>>> import numpy as np
>>> np.set_printoptions(precision=3, suppress=True, linewidth=160)
>>> A = np.loadtxt("m.csv", delimiter=",")
>>> A
array([[ 0.,  2., -2., -2.,  0., -1.,  2.,  1.,  1., -2.],
       [ 2.,  0.,  2., -2., -2.,  0., -1.,  2.,  1.,  1.],
       [-2.,  2.,  0.,  2., -2., -2.,  0., -1.,  2.,  1.],
       [-2., -2.,  2.,  0.,  2., -2., -2.,  0., -1.,  2.],
       [ 0., -2., -2.,  2.,  0.,  2., -2., -2.,  0., -1.],
       [-1.,  0., -2., -2.,  2.,  0.,  2., -2., -2.,  0.],
       [ 2., -1.,  0., -2., -2.,  2.,  0.,  2., -2., -2.],
       [ 1.,  2., -1.,  0., -2., -2.,  2.,  0.,  2., -2.],
       [ 1.,  1.,  2., -1.,  0., -2., -2.,  2.,  0.,  2.],
       [-2.,  1.,  1.,  2., -1.,  0., -2., -2.,  2.,  0.]])
>>> x = np.array([1, 4, 4, 2, 8, 8, 6, 8, 1, 9])
>>> print(np.sign((A @ x).round(6)))
[-1.  1. -1.  1. -1. -1. -1. -1.  1. -1.]
>>> (A @ x).argmax()
np.int64(8)
>>> A @ np.eye(10)[5]
array([-1.,  0., -2., -2.,  2.,  0.,  2., -2., -2.,  0.])
>>> A * x
array([[  0.,   8.,  -8.,  -4.,   0.,  -8.,  12.,   8.,   1., -18.],
       [  2.,   0.,   8.,  -4., -16.,   0.,  -6.,  16.,   1.,   9.],
       [ -2.,   8.,   0.,   4., -16., -16.,   0.,  -8.,   2.,   9.],
       [ -2.,  -8.,   8.,   0.,  16., -16., -12.,   0.,  -1.,  18.],
       [  0.,  -8.,  -8.,   4.,   0.,  16., -12., -16.,   0.,  -9.],
       [ -1.,   0.,  -8.,  -4.,  16.,   0.,  12., -16.,  -2.,   0.],
       [  2.,  -4.,   0.,  -4., -16.,  16.,   0.,  16.,  -2., -18.],
       [  1.,   8.,  -4.,   0., -16., -16.,  12.,   0.,   2., -18.],
       [  1.,   4.,   8.,  -2.,   0., -16., -12.,  16.,   0.,  18.],
       [ -2.,   4.,   4.,   4.,  -8.,   0., -12., -16.,   2.,   0.]])
